$ python -q
>>> import numpy as np
>>> np.set_printoptions(precision=3, suppress=True, linewidth=120, floatmode="fixed")
>>> A = np.loadtxt("dump.csv", delimiter=",")
>>> print(A)
[[ -1.400   0.300   1.517  -0.300  -0.600]
 [ -1.000   0.200   1.477   0.100   0.800]
 [ -0.500   0.500   2.434   0.500  -0.400]
 [  0.200  -0.400  -2.139   0.700   0.200]
 [ -0.100   0.900   4.015   1.700   0.000]
 [ -0.100  -0.500  -2.913  -0.400   1.600]
 [  1.600   1.400   6.868   1.100  -0.200]
 [ -0.400   1.400   7.142   0.200  -1.100]
 [ -1.400   0.400   1.858   1.600   0.100]
 [  0.000   1.700   8.439   0.100  -0.700]
 [ -0.100  -0.200  -0.857   0.300   0.000]
 [  0.400   0.500   2.371  -0.100  -0.700]
 [ -1.200   1.200   6.282  -0.600  -0.400]
 [  1.300  -0.800  -3.373   2.800  -1.200]
 [ -1.000   0.500   1.852  -0.100  -0.100]
 [ -1.400  -1.000  -5.019  -1.900   0.600]
 [ -0.300  -0.600  -3.367   1.000   1.300]
 [ -0.600  -1.500  -7.099  -1.400  -0.900]
 [  0.900  -0.200  -1.116  -1.000   1.600]
 [  0.500  -2.100 -10.852  -1.000   0.000]
 [  0.700   0.000   0.497  -2.000   0.700]
 [ -0.900   0.000   0.072   1.600  -2.100]
 [  2.600  -1.100  -5.382   1.100   1.000]
 [  0.200   0.000  -0.137   0.100  -1.000]
 [  0.600  -0.300  -1.265   0.800   0.600]
 [ -1.000  -0.900  -4.051   0.200  -1.100]
 [ -0.500   1.200   5.834   0.200  -0.500]
 [  0.400  -0.200  -0.951   0.000   0.900]
 [ -0.200   0.700   2.936   0.700  -1.600]
 [  1.000   0.800   3.938   1.400  -1.500]
 [  0.200  -0.600  -3.478   0.000   2.200]
 [ -0.900  -0.200  -0.888   2.700   0.900]
 [  1.100  -0.500  -2.251   0.300  -0.200]
 [ -0.300   1.500   7.329  -1.400   0.200]
 [ -0.300   0.600   3.301   2.100   0.000]
 [ -0.800  -1.400  -7.116  -0.800  -2.100]
 [  1.100   0.000  -0.047   0.500   1.600]
 [ -1.500   2.100  10.564  -0.400  -0.300]]
>>> # column 2 dominates
>>> x0 = np.array([1, -2, 0, 2, 2])
>>> y = A @ x0
>>> np.round(np.linalg.solve(A.T @ A, A.T @ y), 3) + 0
array([ 1.000, -2.000,  0.000,  2.000,  2.000])
>>> np.round(np.linalg.pinv(A) @ A, 3) + 0
array([[1.000, 0.000, 0.000, 0.000, 0.000],
       [0.000, 1.000, 0.000, 0.000, 0.000],
       [0.000, 0.000, 1.000, 0.000, 0.000],
       [0.000, 0.000, 0.000, 1.000, 0.000],
       [0.000, 0.000, 0.000, 0.000, 1.000]])
>>> rng = np.random.default_rng(99665)
>>> y = y + 0.1 * rng.normal(size=38)
>>> y
array([-3.876,  0.413, -1.434,  2.908,  1.559,  3.106,  0.546, -5.128,  1.201, -4.674,  0.834, -2.221, -5.625,  6.143,
       -2.448, -1.938,  5.444, -2.204,  2.466,  2.884, -1.816, -1.973,  8.959, -1.516,  4.117, -1.142, -3.522,  2.655,
       -3.558, -0.939,  5.949,  6.644,  2.342, -5.724,  2.649, -3.859,  5.250, -7.322])
>>> beta, *_ = np.linalg.lstsq(A, y)
>>> beta.round()
array([ 1.000, -2.000,  0.000,  2.000,  2.000])
>>> print(np.round(A.T @ (y - A @ beta), 3) + 0)
[0.000 0.000 0.000 0.000 0.000]
>>> print([round(float(np.linalg.norm(np.linalg.solve(A.T @ A + lam * np.eye(5), A.T @ y))), 2) for lam in (0, 1, 10, 100)])
[3.66, 2.97, 2.48, 1.02]
>>> round(float(np.linalg.norm(y - A @ beta)), 3)
0.491
